$ python -q
>>> import numpy as np
>>> np.set_printoptions(precision=2, suppress=True, linewidth=100)
>>> rnd = lambda a: np.round(a, 2) + 0
>>> J = np.diag(5 * np.array([0, 0, -3, -2, -3, -2, 0])) + np.array([[1, 1, 1, 1, 1, 1, 3],
...     [1, 0, 2, 0, 2, 2, 2],
...     [0, 2, 3, 0, 0, 2, 0],
...     [0, 2, 1, 2, 2, 3, 3],
...     [3, 0, 1, 1, 1, 3, 3],
...     [0, 0, 0, 0, 2, 0, 3],
...     [3, 2, 2, 1, 2, 2, 0]])
>>> J
array([[  1,   1,   1,   1,   1,   1,   3],
       [  1,   0,   2,   0,   2,   2,   2],
       [  0,   2, -12,   0,   0,   2,   0],
       [  0,   2,   1,  -8,   2,   3,   3],
       [  3,   0,   1,   1, -14,   3,   3],
       [  0,   0,   0,   0,   2, -10,   3],
       [  3,   2,   2,   1,   2,   2,   0]])
>>> T = np.stack([J, -1 * J, J[::-1]])
>>> rnd(np.linalg.det(T))
array([ 179076., -179076., -179076.])
>>> np.einsum("bij,cij->bc", T, T)
array([[ 639, -639,   83],
       [-639,  639,  -83],
       [  83,  -83,  639]])
>>> np.linalg.matrix_rank(T.reshape(3, -1))
np.int64(2)
>>> np.linalg.matrix_rank(T)
array([7, 7, 7])
>>> q, V = np.linalg.qr(J[:, :3])[0], np.linalg.qr(J[:, 3:])[0]
>>> sv = np.linalg.svd(q.T @ V, compute_uv=False)
>>> rnd(sv)
array([0.96, 0.75, 0.14])
>>> rnd(np.degrees(np.arccos(sv.clip(0, 1))))
array([16.45, 41.49, 81.66])
>>> (sv > 0.9).sum()
np.int64(1)
>>> rng = np.random.default_rng(5981)
>>> Y = J + rng.integers(-2, 3, (7, 6)) @ rng.integers(-2, 3, (6, 7))
>>> Y
array([[  2,  -2,  11,  -3,   3,   5,   8],
       [  2,  -2,  -4,   3,   2,  -5,  -5],
       [ -6,   1, -17,   3,   2,  -4,  -2],
       [ -6,  -1,  -1,  -5,   3,  -5,  -4],
       [ 10,   2,   0,   1, -17,   0,  -2],
       [ -4,  -2,   4,  -8,   0,  -6,  11],
       [ -1,  -3,   4, -10,  -2,   2,   6]])
>>> rnd(np.linalg.svd(Y - J, compute_uv=False))
array([26.46, 15.31,  9.91,  7.83,  2.79,  1.74,  0.  ])
>>> cov = J.T @ J
>>> np.trace(cov), (J ** 2).sum()
(np.int64(639), np.int64(639))
>>> cov
array([[ 20,   7,  12,   7, -33,  18,  14],
       [  7,  13, -17, -13,   9,  15,   9],
       [ 12, -17, 155,  -4,  -3,  -9,  13],
       [  7, -13,  -4,  67, -27, -18, -18],
       [-33,   9,  -3, -27, 213, -47, -23],
       [ 18,  15,  -9, -18, -47, 131,  -5],
       [ 14,   9,  13, -18, -23,  -5,  40]])
>>> np.diag(cov)
array([ 20,  13, 155,  67, 213, 131,  40])
>>> X = np.loadtxt("test1.csv", delimiter=",")
>>> X
array([[-1., -1.,  1., -1.,  2., -1.,  0.,  3.,  0.],
       [-2.,  3.,  1., -3.,  2.,  0., -1.,  1.,  0.],
       [-1., -3.,  2.,  0.,  2., -1.,  1.,  0.,  0.],
       [-3.,  1.,  0.,  1.,  1.,  2.,  0.,  3.,  0.],
       [-3.,  2., -3.,  2., -1.,  3., -3., -1.,  0.],
       [ 1., -1., -1.,  2.,  3.,  3., -3.,  3.,  0.],
       [-3.,  1.,  1., -2.,  0.,  1.,  1.,  1.,  0.],
       [-3.,  1.,  1.,  3.,  1.,  0.,  0.,  3.,  0.],
       [ 0.,  0.,  0.,  0.,  0.,  0.,  0.,  0.,  7.]])
>>> labels = rng.permutation(9)
>>> Y = X[:, labels] * rng.choice([-1, 1], 9)
>>> Y
array([[-2., -0., -0., -1., -3., -1., -1.,  1., -1.],
       [-2., -0.,  1.,  0., -1., -1., -3., -3., -2.],
       [-2., -0., -1., -1., -0., -2.,  0.,  3., -1.],
       [-1., -0., -0.,  2., -3., -0.,  1., -1., -3.],
       [ 1., -0.,  3.,  3.,  1.,  3.,  2., -2., -3.],
       [-3., -0.,  3.,  3., -3.,  1.,  2.,  1.,  1.],
       [-0., -0., -1.,  1., -1., -1., -2., -1., -3.],
       [-1., -0., -0.,  0., -3., -1.,  3., -1., -3.],
       [-0., -7., -0.,  0., -0., -0.,  0., -0.,  0.]])
>>> Uu, _, vt = np.linalg.svd(X.T @ Y)
>>> rnd(Uu @ vt)
array([[ 0.,  0.,  0.,  0.,  0.,  0.,  0.,  0.,  1.],
       [ 0.,  0.,  0.,  0.,  0.,  0.,  0., -1.,  0.],
       [ 0.,  0.,  0.,  0.,  0., -1.,  0.,  0.,  0.],
       [ 0.,  0.,  0.,  0.,  0.,  0.,  1.,  0.,  0.],
       [-1.,  0.,  0.,  0.,  0.,  0.,  0.,  0.,  0.],
       [ 0.,  0.,  0.,  1.,  0.,  0.,  0.,  0.,  0.],
       [ 0.,  0., -1.,  0.,  0.,  0.,  0.,  0.,  0.],
       [ 0.,  0.,  0.,  0., -1.,  0.,  0.,  0.,  0.],
       [ 0., -1.,  0.,  0.,  0.,  0.,  0.,  0.,  0.]])
>>> arr = np.load("run2.npy")
>>> arr
array([[ 90.05,  39.66,  70.09,  20.84, -20.91,  69.2 ,  67.76, -18.36, -60.83,   1.6 , -30.34],
       [ 89.47,  41.35,  71.3 ,  20.9 , -21.88,  68.67,  70.91, -20.17, -60.76,   0.38, -30.34],
       [ 87.35,  37.65,  67.98,  20.67, -19.08,  70.53,  71.75, -22.03, -60.41,   1.03, -30.18],
       [ 91.97,  39.51,  72.47,  19.93, -19.51,  69.97,  71.03, -20.09, -60.4 ,   1.43, -30.49],
       [ 91.41,  38.81,  71.64,  19.31, -20.78,  70.84,  68.95, -19.01, -60.06,   1.78, -31.43],
       [ 89.02,  39.23,  70.76,  20.17, -19.29,  68.67,  70.82, -21.23, -59.2 ,   2.38, -29.63],
       [ 90.38,  39.35,  72.12,  21.53, -19.63,  69.29,  69.35, -19.93, -59.26,  -0.88, -30.85],
       [ 89.36,  40.96,  67.22,  19.24, -19.96,  70.07,  70.58, -20.25, -59.74,  -1.1 , -30.07],
       [ 91.54,  39.31,  70.66,  19.68, -18.66,  67.28,  69.65, -19.71, -59.39,   0.1 , -30.34],
       [ 89.18,  39.66,  67.87,  20.19, -19.39,  69.54,  69.84, -19.14, -60.39,   0.38, -30.03],
       [ 90.48,  39.45,  69.47,  18.96, -19.72,  70.05,  69.8 , -20.05, -59.32,   0.3 , -31.06],
       [ 88.81,  40.59,  70.77,  20.61, -20.03,  69.54,  69.66, -19.64, -59.32,  -0.4 , -28.21],
       [ 90.72,  40.28,  70.53,  19.98, -18.35,  70.24,  70.64, -20.08, -60.25,   0.17, -30.34]])
>>> x = np.array([0, 2, 2, 0, 2, 0, 0, 2, 1, 2, 2])
>>> np.linalg.norm(arr @ x) <= np.linalg.norm(arr, 2) * np.linalg.norm(x) + 1e-9
np.True_
>>> th = np.radians(36)
>>> r_ = np.eye(11)
>>> r_[3, 3] = r_[4, 4] = np.cos(th)
>>> r_[3, 4], r_[4, 3] = -np.sin(th), np.sin(th)
>>> print(rnd(r_))
[[ 1.    0.    0.    0.    0.    0.    0.    0.    0.    0.    0.  ]
 [ 0.    1.    0.    0.    0.    0.    0.    0.    0.    0.    0.  ]
 [ 0.    0.    1.    0.    0.    0.    0.    0.    0.    0.    0.  ]
 [ 0.    0.    0.    0.81 -0.59  0.    0.    0.    0.    0.    0.  ]
 [ 0.    0.    0.    0.59  0.81  0.    0.    0.    0.    0.    0.  ]
 [ 0.    0.    0.    0.    0.    1.    0.    0.    0.    0.    0.  ]
 [ 0.    0.    0.    0.    0.    0.    1.    0.    0.    0.    0.  ]
 [ 0.    0.    0.    0.    0.    0.    0.    1.    0.    0.    0.  ]
 [ 0.    0.    0.    0.    0.    0.    0.    0.    1.    0.    0.  ]
 [ 0.    0.    0.    0.    0.    0.    0.    0.    0.    1.    0.  ]
 [ 0.    0.    0.    0.    0.    0.    0.    0.    0.    0.    1.  ]]
>>> Y = arr @ r_.T
>>> print(np.allclose(np.linalg.norm(arr, axis=1), np.linalg.norm(Y, axis=1)))
True
>>> rnd(r_ @ r_)
array([[ 1.  ,  0.  ,  0.  ,  0.  ,  0.  ,  0.  ,  0.  ,  0.  ,  0.  ,  0.  ,  0.  ],
       [ 0.  ,  1.  ,  0.  ,  0.  ,  0.  ,  0.  ,  0.  ,  0.  ,  0.  ,  0.  ,  0.  ],
       [ 0.  ,  0.  ,  1.  ,  0.  ,  0.  ,  0.  ,  0.  ,  0.  ,  0.  ,  0.  ,  0.  ],
       [ 0.  ,  0.  ,  0.  ,  0.31, -0.95,  0.  ,  0.  ,  0.  ,  0.  ,  0.  ,  0.  ],
       [ 0.  ,  0.  ,  0.  ,  0.95,  0.31,  0.  ,  0.  ,  0.  ,  0.  ,  0.  ,  0.  ],
       [ 0.  ,  0.  ,  0.  ,  0.  ,  0.  ,  1.  ,  0.  ,  0.  ,  0.  ,  0.  ,  0.  ],
       [ 0.  ,  0.  ,  0.  ,  0.  ,  0.  ,  0.  ,  1.  ,  0.  ,  0.  ,  0.  ,  0.  ],
       [ 0.  ,  0.  ,  0.  ,  0.  ,  0.  ,  0.  ,  0.  ,  1.  ,  0.  ,  0.  ,  0.  ],
       [ 0.  ,  0.  ,  0.  ,  0.  ,  0.  ,  0.  ,  0.  ,  0.  ,  1.  ,  0.  ,  0.  ],
       [ 0.  ,  0.  ,  0.  ,  0.  ,  0.  ,  0.  ,  0.  ,  0.  ,  0.  ,  1.  ,  0.  ],
       [ 0.  ,  0.  ,  0.  ,  0.  ,  0.  ,  0.  ,  0.  ,  0.  ,  0.  ,  0.  ,  1.  ]])
>>> print(np.flatnonzero(np.linalg.matrix_power((r_ != 0) + (r_.T != 0) + np.eye(11), 11)[7]))
[7]
>>> A = np.array([[0, 7, 4, 8, -7, -9],
...     [0, 0, -9, 7, -2, 0],
...     [0, 0, 0, -5, 2, 1],
...     [0, 0, 0, 0, 2, 8],
...     [0, 0, 0, 0, 0, 7],
...     [0, 0, 0, 0, 0, 0]])
>>> np.argsort(-np.linalg.norm(A, axis=0).round(6), kind="stable")[:3]
array([5, 3, 2])
>>> print(np.linalg.cond(A) > 100)
True
>>> np.linalg.matrix_rank(A, rtol=0.1)
np.int64(4)
>>> [round(float(x), 2) for x in np.linalg.svd(A, compute_uv=False)[:3]]
[18.34, 11.76, 7.67]
>>> rnd(A @ np.linalg.pinv(A) @ A)
array([[ 0.,  7.,  4.,  8., -7., -9.],
       [ 0.,  0., -9.,  7., -2.,  0.],
       [ 0.,  0.,  0., -5.,  2.,  1.],
       [ 0.,  0.,  0.,  0.,  2.,  8.],
       [ 0.,  0.,  0.,  0.,  0.,  7.],
       [ 0.,  0.,  0.,  0.,  0.,  0.]])
>>> np.linalg.lstsq(A[:-1].T, A[-1])[2]
np.int32(5)
>>> np.abs(np.diag(np.linalg.qr(A)[1])) > 1e-9
array([False, False, False, False, False, False])
>>> rnd(np.trace(np.linalg.pinv(A) @ A))
np.float64(5.0)
>>> print(np.linalg.matrix_rank(A - A[0, 0] * np.eye(6)))
5
>>> np.prod(np.diag(A)), rnd(np.linalg.det(A))
(np.int64(0), np.float64(0.0))
>>> Uu, sv, vt = np.linalg.svd(A)
>>> V = vt[:(sv > 1e-8).sum()]
>>> x = A[5] + 4 * A[3] + rng.integers(2) * np.eye(6)[0]
>>> x
array([ 0.,  0.,  0.,  0.,  8., 32.])
>>> np.linalg.matrix_rank(np.vstack([A, x]))
np.int64(5)
>>> rnd(V.T @ V)
array([[0., 0., 0., 0., 0., 0.],
       [0., 1., 0., 0., 0., 0.],
       [0., 0., 1., 0., 0., 0.],
       [0., 0., 0., 1., 0., 0.],
       [0., 0., 0., 0., 1., 0.],
       [0., 0., 0., 0., 0., 1.]])
>>> feats = np.load("case0.npy")
>>> print(rnd(feats))
[[ 0.31 -0.69  0.06 -0.09  0.42  0.2  -0.08  0.14 -0.24  0.33]
 [ 0.34  0.14 -0.03  0.17  0.36 -0.67  0.29 -0.15  0.26  0.29]
 [ 0.03 -0.59  0.28 -0.15 -0.4  -0.43  0.06 -0.04  0.21 -0.4 ]
 [ 0.12 -0.1  -0.08  0.66 -0.49 -0.05 -0.25  0.31  0.06  0.36]
 [-0.53 -0.3  -0.02  0.53  0.25  0.2   0.37 -0.23  0.21 -0.09]
 [-0.09  0.07  0.17 -0.14  0.24  0.1  -0.03  0.69  0.63 -0.04]
 [ 0.06 -0.12 -0.8  -0.02  0.   -0.12  0.28  0.37 -0.16 -0.31]
 [-0.44 -0.09 -0.11 -0.42 -0.3  -0.1   0.32  0.05  0.01  0.63]
 [-0.25 -0.15 -0.43 -0.12  0.16 -0.17 -0.69 -0.29  0.32  0.07]
 [-0.47  0.05  0.23  0.12  0.25 -0.48 -0.21  0.33 -0.51 -0.06]]
>>> labels = rng.permutation(6)
>>> labels
array([4, 3, 5, 1, 0, 2])
>>> Y = A[labels][:, labels]
>>> np.diag(Y)
array([0, 0, 0, 0, 0, 0])
>>> np.trace(Y)
np.int64(0)
>>> print(rnd(np.linalg.det(Y)), rnd(np.linalg.det(A[labels])))
0.0 0.0
>>> print(rnd(np.sort(np.abs(np.linalg.eigvals(Y)))))
[0. 0. 0. 0. 0. 0.]
>>> x = np.array([8, 2, 5, 9, 2, 0, 7, 8, 5, 0])
>>> rnd(np.sort(np.abs(np.degrees(np.angle(np.linalg.eigvals(feats))))))
array([  0.  ,  27.55,  27.55,  57.43,  57.43,  84.6 ,  84.6 , 110.72, 110.72, 180.  ])
>>> print([p for p in range(1, 25) if np.allclose(np.linalg.matrix_power(feats, p), np.eye(10))])
[]
>>> print(rnd(np.linalg.det(feats)))
-1.0
>>> print(rnd(np.linalg.norm(x)), rnd(np.linalg.norm(feats @ x)))
17.78 17.78
>>> labels = rng.permutation(10)
>>> labels
array([4, 0, 5, 3, 7, 8, 2, 9, 6, 1])
>>> Y = feats[labels][:, labels]
>>> rnd(Y)
array([[ 0.25, -0.53,  0.2 ,  0.53, -0.23,  0.21, -0.02, -0.09,  0.37, -0.3 ],
       [ 0.42,  0.31,  0.2 , -0.09,  0.14, -0.24,  0.06,  0.33, -0.08, -0.69],
       [ 0.24, -0.09,  0.1 , -0.14,  0.69,  0.63,  0.17, -0.04, -0.03,  0.07],
       [-0.49,  0.12, -0.05,  0.66,  0.31,  0.06, -0.08,  0.36, -0.25, -0.1 ],
       [-0.3 , -0.44, -0.1 , -0.42,  0.05,  0.01, -0.11,  0.63,  0.32, -0.09],
       [ 0.16, -0.25, -0.17, -0.12, -0.29,  0.32, -0.43,  0.07, -0.69, -0.15],
       [-0.4 ,  0.03, -0.43, -0.15, -0.04,  0.21,  0.28, -0.4 ,  0.06, -0.59],
       [ 0.25, -0.47, -0.48,  0.12,  0.33, -0.51,  0.23, -0.06, -0.21,  0.05],
       [ 0.  ,  0.06, -0.12, -0.02,  0.37, -0.16, -0.8 , -0.31,  0.28, -0.12],
       [ 0.36,  0.34, -0.67,  0.17, -0.15,  0.26, -0.03,  0.29,  0.29,  0.14]])
>>> print(rnd(np.diag(Y)))
[ 0.25  0.31  0.1   0.66  0.05  0.32  0.28 -0.06  0.28  0.14]
>>> np.allclose(Y, feats)
False
>>> Y = np.linalg.inv(feats)
>>> rnd(np.linalg.cond(feats))
np.float64(1.0)
>>> K = np.load("mat.npy")
>>> print(rnd(K))
[[-0.36  0.21 -0.29 -0.26  0.22  0.03  0.16 -0.56  0.21  0.12 -0.47 -0.09]
 [ 0.24 -0.28  0.04 -0.21 -0.56 -0.38 -0.11 -0.23  0.42  0.14 -0.1   0.29]
 [ 0.31 -0.07 -0.15  0.61 -0.06  0.11  0.32  0.07 -0.08  0.31 -0.5   0.13]
 [-0.17 -0.32 -0.28 -0.27 -0.09  0.    0.25  0.62  0.27 -0.04 -0.21 -0.38]
 [-0.05 -0.28  0.13 -0.03 -0.15  0.58 -0.62 -0.04 -0.06 -0.08 -0.38 -0.09]
 [-0.39  0.09  0.27  0.17 -0.35 -0.41  0.06  0.02 -0.35 -0.43 -0.36 -0.08]
 [-0.24  0.25 -0.11  0.2   0.05  0.16 -0.07  0.26  0.48 -0.37 -0.03  0.6 ]
 [ 0.24 -0.06 -0.22  0.36  0.33 -0.41 -0.42 -0.08  0.28 -0.28 -0.06 -0.38]
 [ 0.43 -0.2  -0.23 -0.39  0.25 -0.02  0.12 -0.02 -0.34 -0.48 -0.22  0.32]
 [-0.12 -0.2  -0.57  0.24 -0.4   0.23  0.14 -0.31 -0.1  -0.28  0.37 -0.1 ]
 [ 0.46  0.61  0.09 -0.13 -0.33  0.24  0.12  0.    0.18 -0.24 -0.08 -0.33]
 [-0.02  0.4  -0.53 -0.13 -0.19 -0.19 -0.43  0.26 -0.33  0.3  -0.06  0.12]]
>>> x = np.array([1, 3, 5, -1, -4, -5, 0, 0, -5, 1, 1, -1])
>>> h1 = np.maximum(K @ x, 0)
>>> rnd(np.maximum(K @ x, 0) - np.maximum(-K @ x, 0))
array([-3.28,  1.6 , -1.49, -3.1 , -2.58,  5.52, -4.62, -2.04, -1.1 , -2.68,  2.1 ,  2.12])
>>> rnd(K.T @ h1)
array([-0.83,  2.17,  0.59,  0.06, -3.93, -2.76, -0.47,  0.28, -1.58, -2.04, -2.45, -0.41])
>>> np.flatnonzero(h1 > 1e-9)
array([ 1,  5, 10, 11])
